$ python3 -q
>>> import numpy as np
>>> np.set_printoptions(suppress=True, linewidth=160)
>>> M2 = np.array([[1, 1], [2, -2], [1, -1], [-2, -1], [1, -2], [0, 2], [1, 2]])
>>> Z = np.array([[2, 3, 4, 0], [3, 0, 3, 5]])
>>> rng = np.random.default_rng(6)
>>> arr = M2 @ Z + 0.1 * rng.normal(size=(7, 4))
>>> print(arr.round(1))
[[  5.1   3.2   6.7   5. ]
 [ -1.9   6.1   2.1  -9.9]
 [ -1.    3.1   1.   -5.1]
 [ -7.1  -6.  -11.1  -4.9]
 [ -3.9   3.2  -2.   -9.9]
 [  5.9  -0.1   6.   10. ]
 [  7.8   2.8  10.    9.9]]
>>> vec = np.array([-1, -2, 3, 3])
>>> rhs = arr @ vec
>>> print(np.round(np.linalg.pinv(arr) @ arr, 1) + 0)
[[1. 0. 0. 0.]
 [0. 1. 0. 0.]
 [0. 0. 1. 0.]
 [0. 0. 0. 1.]]
>>> print(np.round(np.linalg.lstsq(arr, rhs)[0], 1))
[-1. -2.  3.  3.]
>>> print(rhs.round(1))
[ 23.7 -33.7 -17.4 -28.8 -38.1  42.4  46.4]
>>> rhs = rhs + 0.1 * rng.normal(size=7)
>>> print(rhs.round(1))
[ 23.9 -33.7 -17.4 -28.8 -38.   42.3  46.5]
>>> beta, *_ = np.linalg.lstsq(arr, rhs)
>>> print(np.round(np.linalg.norm(rhs - arr @ beta), 1))
0.1
>>> print(beta.round(1))
[-1.3 -1.7  2.9  3.3]
>>> print([round(float(np.linalg.norm(np.linalg.solve(arr.T @ arr + lam * np.eye(4), arr.T @ rhs))), 2) for lam in (0, 1, 10, 100)])
[4.85, 3.41, 3.33, 2.91]
>>> print(beta.round())
[-1. -2.  3.  3.]
>>> U, s, vt = np.linalg.svd(arr)
>>> print(s.round(1))
[28.9 15.7  0.4  0.1]
>>> M2 = U[:, :2] @ np.diag(s[:2]) @ vt[:2]
>>> print(M2.round(1))
[[  5.    3.    7.    4.9]
 [ -1.8   6.1   2.   -9.9]
 [ -1.    3.1   1.   -5.1]
 [ -7.   -6.  -11.   -4.9]
 [ -3.9   3.1  -2.   -9.9]
 [  6.   -0.1   6.   10. ]
 [  7.9   2.9   9.9   9.9]]
>>> print(round(np.linalg.norm(arr - M2, 2), 1), round(float(s[2]), 1))
0.4 0.4
>>> print(round(np.abs(arr - M2).max(), 1))
0.2
>>> print(np.round(np.linalg.norm(arr - M2) / np.linalg.norm(arr), 1))
0.0
>>> r = np.linalg.matrix_rank(M2)
>>> print(r)
2
>>> ns = np.linalg.svd(M2)[2][r:].T
>>> print([int(np.linalg.matrix_rank(M2[:i])) for i in range(1, len(M2) + 1)])
[1, 2, 2, 2, 2, 2, 2]
>>> print([int(np.linalg.matrix_rank(np.delete(M2, i, axis=0))) for i in range(7)])
[2, 2, 2, 2, 2, 2, 2]
>>> print(ns.shape)
(4, 2)
>>> print(np.linalg.matrix_rank(M2.T @ M2), np.linalg.matrix_rank(M2 @ M2.T))
2 2
>>> J = np.loadtxt("test7.csv", delimiter=",")
>>> print(J)
[[0. 2. 3. 3. 1.]
 [0. 1. 3. 3. 3.]
 [0. 1. 3. 3. 3.]]
>>> vec = np.array([2, 2, 3, 2])
>>> rhs = arr @ vec
>>> beta, lr = np.zeros(4), 1 / np.linalg.norm(arr, 2) ** 2
>>> for i in range(60):
...     beta -= lr * arr.T @ (arr @ beta - rhs)
...     if i % 10 == 0: print(i, round(np.linalg.norm(arr @ beta - rhs), 1))
... 
0 20.8
10 0.6
20 0.2
30 0.2
40 0.2
50 0.2
>>> print(beta.round(1))
[2.2 1.6 3.2 1.8]
>>> print(np.round(np.linalg.cond(arr), 1))
195.6
>>> U, s, vt = np.linalg.svd(J)
>>> vecs = vt[:(s > 1e-8).sum()]
>>> vec = J[2] + -2 * J[1] + rng.integers(2) * np.eye(5)[2]
>>> print(vec)
[ 0. -1. -3. -3. -3.]
>>> print(np.allclose(vecs.T @ vecs @ vec, vec))
True
>>> print(round(np.linalg.norm(vec - vecs.T @ vecs @ vec), 1))
0.0
>>> J @ J
Traceback (most recent call last):
  File "<python-input-47>", line 1, in <module>
    J @ J
    ~~^~~
ValueError: matmul: Input operand 1 has a mismatch in its core dimension 0, with gufunc signature (n?,k),(k,m?)->(n?,m?) (size 3 is different from 5)
>>> G = J.T @ J
>>> print(np.round(np.linalg.eigvalsh(G)[::-1], 1) + 0)
[76.  3.  0.  0.  0.]
>>> print(np.allclose(G, G.T))
True
>>> print(np.round(np.linalg.svd(J, compute_uv=False) ** 2, 1) + 0)
[76.  3.  0.]
>>> print(G)
[[ 0.  0.  0.  0.  0.]
 [ 0.  6. 12. 12.  8.]
 [ 0. 12. 27. 27. 21.]
 [ 0. 12. 27. 27. 21.]
 [ 0.  8. 21. 21. 19.]]
>>> print((J @ J.T).shape)
(3, 3)
